>>> import numpy as np
>>> np.set_printoptions(suppress=True, linewidth=200)
>>> def tidy(a):
...     return np.round(a, 2) + 0
... 
>>> M = np.loadtxt("w.csv", delimiter=",")
>>> M
array([[ 0., -3.,  1., -2.,  2., -2., -1.,  0., -1.,  0.],
       [ 0., -3.,  0.,  3.,  3.,  3.,  0., -3.,  1., -3.],
       [ 0., -2.,  2., -2., -1.,  2., -2.,  3.,  0.,  0.],
       [ 1., -1.,  2., -3.,  2., -1.,  2., -3., -2., -1.],
       [ 0., -3., -3., -2., -3., -3.,  1.,  0.,  3., -3.],
       [ 0., -3., -1.,  0.,  0.,  1.,  3., -3.,  3.,  2.],
       [ 0., -3.,  0.,  3.,  3.,  3.,  0., -3.,  1., -3.],
       [-2.,  1.,  2., -3., -1.,  1., -1.,  3.,  1.,  2.],
       [ 1.,  3.,  3.,  0., -1.,  0.,  1.,  3.,  0., -2.],
       [-2.,  1.,  2., -3., -2.,  1.,  3., -3.,  2., -2.],
       [-3., -1.,  2., -3., -1., -1.,  3., -2., -3.,  0.],
       [-2., -3., -3.,  2., -3.,  3.,  3., -1.,  0., -1.],
       [-1., -2.,  3.,  1., -2.,  3.,  2., -1.,  2., -1.]])
>>> # row 6 repeats row 1
>>> B = np.c_[M[:, :7] @ np.array([[2, 3, -2, -3, 1, 1, -3],
...     [-1, -3, 3, -2, 3, 0, 2],
...     [-3, -2, 1, -3, 3, 2, 1],
...     [2, -1, -2, 0, -1, -1, 2],
...     [-2, -2, -1, -2, 2, -1, 1],
...     [3, -1, -1, 3, 3, -3, -3],
...     [0, -1, 1, -1, -2, -2, 0]]), np.array([2, 3, 1, -3, -3, -2, 3, -1, -1, 1, -2, -3, 1])]
>>> B
array([[-14.,   8.,  -5.,  -6.,  -4.,  10.,  -1.,   2.],
       [ 12.,  -3., -21.,   9.,   3., -15.,  -6.,   3.],
       [  0.,   6.,  -3.,   8.,  10.,   5., -13.,   1.],
       [-16.,   0.,   4., -16.,   4.,   5.,  -4.,  -3.],
       [  5.,  25.,  -1.,  11., -33.,   6.,  -7.,  -3.],
       [  9.,   7.,  -8.,   9., -15., -11., -10.,  -2.],
       [ 12.,  -3., -21.,   9.,   3., -15.,  -6.,   3.],
       [-12.,  -8.,  14.,   4.,  13.,   5.,   0.,  -1.],
       [ -8., -11.,  12., -17.,  15.,   6.,   5.,  -1.],
       [-10., -10.,  19.,   2.,   3.,  -2.,  -1.,   1.],
       [-18.,  -7.,  16.,   1.,  -8.,   2.,   5.,  -2.],
       [ 27.,   7.,  -9.,  33., -25., -22., -11.,  -3.],
       [  6.,  -5.,  -2.,   9.,   2.,  -7.,  -7.,   1.]])
>>> tidy(np.linalg.lstsq(M, B[:, 0])[0])
array([ 2., -1., -3.,  2., -2.,  3.,  0.,  0.,  0.,  0.])
>>> tidy(np.linalg.norm(B - M @ np.linalg.lstsq(M, B)[0], axis=0))
array([0.  , 0.  , 0.  , 0.  , 0.  , 0.  , 0.  , 2.61])
>>> np.linalg.matrix_rank(np.c_[M, B])
np.int64(11)
>>> x = np.array([0, -1, -2, 2, 0, -1, 1, -1])
>>> rhs = B @ x
>>> tidy(np.linalg.pinv(B) @ B)
array([[1., 0., 0., 0., 0., 0., 0., 0.],
       [0., 1., 0., 0., 0., 0., 0., 0.],
       [0., 0., 1., 0., 0., 0., 0., 0.],
       [0., 0., 0., 1., 0., 0., 0., 0.],
       [0., 0., 0., 0., 1., 0., 0., 0.],
       [0., 0., 0., 0., 0., 1., 0., 0.],
       [0., 0., 0., 0., 0., 0., 1., 0.],
       [0., 0., 0., 0., 0., 0., 0., 1.]])
>>> try:
...     np.linalg.solve(B, rhs)
... except np.linalg.LinAlgError as e:
...     print("failed:", e)
... 
failed: Last 2 dimensions of the array must be square
>>> rng = np.random.default_rng(9496)
>>> rhs = rhs + 0.05 * rng.normal(size=13)
>>> tidy(rhs)
array([-23.02,  68.99,  -3.05, -46.04, -10.94,  29.91,  68.96, -16.01, -47.06, -23.99, -18.05,  90.89,  26.08])
>>> b, *_ = np.linalg.lstsq(B, rhs)
>>> tidy(b)
array([ 0.  , -1.01, -2.  ,  2.  ,  0.  , -0.99,  1.  , -0.98])
>>> tidy(B.T @ (rhs - B @ b))
array([0., 0., 0., 0., 0., 0., 0., 0.])
>>> data = np.array([[1, -3, 9, -27],
...     [1, -2, 4, -8],
...     [1, -1, 1, -1],
...     [1, 0, 0, 0],
...     [1, 1, 1, 1],
...     [1, 2, 4, 8],
...     [1, 3, 9, 27]])
>>> r0 = np.array([1, 5, -1])
>>> np.convolve(data[4], r0)
array([ 1,  6,  5,  5,  4, -1])
>>> np.correlate(data[4], data[3], "full")
array([0, 0, 0, 1, 1, 1, 1])
>>> np.polyval(r0, data[4])
array([5, 5, 5, 5])
>>> arr = np.loadtxt("arr.csv", delimiter=",")
>>> arr
array([[0., 0., 0., 0., 0., 0., 0., 0., 0., 0., 0., 0., 0., 0.],
       [1., 0., 0., 0., 0., 0., 0., 0., 0., 0., 0., 0., 0., 0.],
       [1., 0., 2., 0., 0., 0., 0., 0., 0., 0., 0., 0., 0., 0.],
       [2., 2., 2., 1., 0., 0., 0., 0., 0., 0., 0., 0., 0., 0.],
       [3., 0., 1., 1., 1., 0., 0., 0., 0., 0., 0., 0., 0., 0.],
       [3., 2., 2., 1., 3., 3., 0., 0., 0., 0., 0., 0., 0., 0.],
       [2., 2., 2., 1., 0., 3., 0., 0., 0., 0., 0., 0., 0., 0.],
       [1., 0., 0., 0., 0., 3., 0., 2., 0., 0., 0., 0., 0., 0.],
       [2., 2., 3., 0., 2., 0., 2., 0., 2., 0., 0., 0., 0., 0.],
       [3., 3., 1., 3., 2., 3., 2., 3., 3., 1., 0., 0., 0., 0.],
       [0., 1., 1., 0., 0., 0., 1., 3., 1., 0., 2., 0., 0., 0.],
       [0., 3., 2., 2., 3., 0., 0., 0., 0., 0., 1., 0., 0., 0.],
       [2., 3., 3., 3., 3., 0., 3., 2., 1., 3., 0., 1., 0., 0.],
       [2., 2., 3., 3., 2., 2., 1., 3., 0., 0., 3., 3., 1., 2.]])
>>> # triangular: eigenvalues sit on the diagonal
>>> Uu, sigma, vt = np.linalg.svd(arr)
>>> vecs = vt[:(sigma > 1e-8).sum()]
>>> x = arr[7] + -2 * arr[4] + rng.integers(2) * np.eye(14)[12]
>>> x
array([-5.,  0., -2., -2., -2.,  3.,  0.,  2.,  0.,  0.,  0.,  0.,  1.,  0.])
>>> np.linalg.matrix_rank(np.vstack([arr, x]))
np.int64(13)
>>> tidy(np.linalg.norm(x - vecs.T @ vecs @ x))
np.float64(0.96)
>>> tidy(np.diag(vecs.T @ vecs))
array([1.  , 1.  , 1.  , 1.  , 1.  , 1.  , 0.99, 1.  , 0.99, 0.99, 1.  , 0.63, 0.08, 0.33])
>>> tidy(np.sort(np.linalg.eigvals(arr)))
array([0., 0., 0., 0., 0., 1., 1., 1., 2., 2., 2., 2., 2., 3.])
>>> np.linalg.cond(arr) > 100
np.True_
>>> np.argsort(-np.linalg.norm(arr, axis=0).round(6), kind="stable")[:3]
array([0, 2, 1])
>>> np.linalg.matrix_rank(arr, rtol=0.1)
np.int64(9)
>>> print([round(float(x), 2) for x in np.linalg.svd(arr, compute_uv=False)[:3]])
[15.72, 5.67, 5.64]
>>> Q, vecs = np.linalg.qr(data[:, :1])[0], np.linalg.qr(data[:, 1:])[0]
>>> sigma = np.linalg.svd(Q.T @ vecs, compute_uv=False)
>>> print(tidy(np.degrees(np.arccos(sigma.clip(0, 1)))))
[40.89]
>>> Uu, sigma, vt = np.linalg.svd(arr)
>>> tidy(sigma)
array([15.72,  5.67,  5.64,  4.78,  3.51,  3.11,  2.45,  2.18,  1.81,  0.84,  0.51,  0.2 ,  0.  ,  0.  ])
>>> print(np.argmax(sigma[:-1] / (sigma[1:] + 1e-6)) + 1)
12
>>> B = Uu[:, :12] @ np.diag(sigma[:12]) @ vt[:12]
>>> print(tidy(np.linalg.norm(arr - B) / np.linalg.norm(arr)))
0.0
>>> np.linalg.matrix_rank(B)
np.int64(12)
>>> B = np.array([[-4, 4], [-2, -5]])
>>> mat = np.kron(np.eye(2, dtype=int), B)
>>> mat
array([[-4,  4,  0,  0],
       [-2, -5,  0,  0],
       [ 0,  0, -4,  4],
       [ 0,  0, -2, -5]])
>>> # splits into 2 blocks
>>> B = mat / np.sqrt((mat ** 2).mean(axis=1, keepdims=True))
>>> np.linalg.matrix_rank(B) == np.linalg.matrix_rank(mat)
np.True_
>>> print(mat - mat.mean(axis=1, keepdims=True))
[[-4.    4.    0.    0.  ]
 [-0.25 -3.25  1.75  1.75]
 [ 0.    0.   -4.    4.  ]
 [ 1.75  1.75 -0.25 -3.25]]
